$ ipython --no-banner

In [1]: import numpy as np

In [2]: from numpy import linalg as LA

In [3]: np.set_printoptions(suppress=True, linewidth=140)

In [4]: F = np.minimum.outer(np.arange(1, 8), np.arange(1, 8)) * -2

In [5]: print(F)
[[ -2  -2  -2  -2  -2  -2  -2]
 [ -2  -4  -4  -4  -4  -4  -4]
 [ -2  -4  -6  -6  -6  -6  -6]
 [ -2  -4  -6  -8  -8  -8  -8]
 [ -2  -4  -6  -8 -10 -10 -10]
 [ -2  -4  -6  -8 -10 -12 -12]
 [ -2  -4  -6  -8 -10 -12 -14]]

In [6]: B = np.array([[3, 1, 2],
   ...:     [2, 2, 1],
   ...:     [0, 1, 3],
   ...:     [0, 2, 1],
   ...:     [0, 2, 0],
   ...:     [1, 0, 1],
   ...:     [2, 1, 0]])

In [7]: print(LA.matrix_rank(F @ B))
3

In [8]: print(np.vstack([F, B.T]).shape)
(10, 7)

In [9]: t3 = np.stack([F, -3 * F, F[::-1]])

In [10]: print(LA.matrix_rank(t3))
[7 7 7]

In [11]: print(t3.shape)
(3, 7, 7)

In [12]: print(np.einsum("bij,cij->bc", t3, t3))
[[ 2128 -6384  1528]
 [-6384 19152 -4584]
 [ 1528 -4584  2128]]

In [13]: print(F @ F)
[[ 28  52  72  88 100 108 112]
 [ 52 100 140 172 196 212 220]
 [ 72 140 200 248 284 308 320]
 [ 88 172 248 312 360 392 408]
 [100 196 284 360 420 460 480]
 [108 212 308 392 460 508 532]
 [112 220 320 408 480 532 560]]

In [14]: print(np.allclose(F @ F.T, F.T @ F))
True

In [15]: print(np.round(np.sort(np.abs(LA.eigvals(F))), 2))
[ 0.52  0.6   0.76  1.12  2.    5.24 45.76]

In [16]: print(np.trace(F))
-56

In [17]: print(np.allclose(F, F.T))
True

In [18]: print(LA.matrix_power(F, 3))
[[ -1120  -2184  -3144  -3960  -4600  -5040  -5264]
 [ -2184  -4264  -6144  -7744  -9000  -9864 -10304]
 [ -3144  -6144  -8864 -11184 -13008 -14264 -14904]
 [ -3960  -7744 -11184 -14128 -16448 -18048 -18864]
 [ -4600  -9000 -13008 -16448 -19168 -21048 -22008]
 [ -5040  -9864 -14264 -18048 -21048 -23128 -24192]
 [ -5264 -10304 -14904 -18864 -22008 -24192 -25312]]

In [19]: print(round(float(np.abs(LA.eigvals(F)).max()), 2))
45.76

In [20]: LA.determinant(F)
AttributeError: module 'numpy.linalg' has no attribute 'determinant'


In [21]: rng = np.random.default_rng(21)

In [22]: z = rng.permutation(7)

In [23]: B = F[:, z] * rng.choice([-1, 1], 7)

In [24]: print(B)
[[  2   2   2  -2  -2  -2   2]
 [  2   4   4  -4  -4  -4   4]
 [  2   6   4  -6  -6  -6   6]
 [  2   8   4  -8  -8  -8   6]
 [  2  10   4 -10  -8 -10   6]
 [  2  10   4 -12  -8 -12   6]
 [  2  10   4 -12  -8 -14   6]]

In [25]: Uu, _, VT = LA.svd(F.T @ B)

In [26]: print(np.round(LA.lstsq(F, B)[0], 2) + 0)
[[-1.  0.  0.  0.  0.  0.  0.]
 [ 0.  0. -1.  0.  0.  0.  0.]
 [ 0.  0.  0.  0.  0.  0. -1.]
 [ 0.  0.  0.  0.  1.  0.  0.]
 [ 0. -1.  0.  0.  0.  0.  0.]
 [ 0.  0.  0.  1.  0.  0.  0.]
 [ 0.  0.  0.  0.  0.  1.  0.]]

In [27]: mat = np.load("run8.npy")

In [28]: print(mat)
[[5. 1. 1. 1. 1.]
 [1. 5. 1. 1. 1.]
 [1. 1. 5. 1. 1.]
 [1. 1. 1. 5. 1.]
 [1. 1. 1. 1. 5.]]

In [29]: ev, vecs = LA.eigvalsh(mat)
ValueError: too many values to unpack (expected 2)


In [30]: ev, vecs = LA.eigh(mat)

In [31]: print(np.round(LA.eigvalsh(mat + -1 * np.eye(5)), 2))
[3. 3. 3. 3. 8.]

In [32]: print((ev > 1e-8).sum(), (ev < -1e-8).sum())
5 0
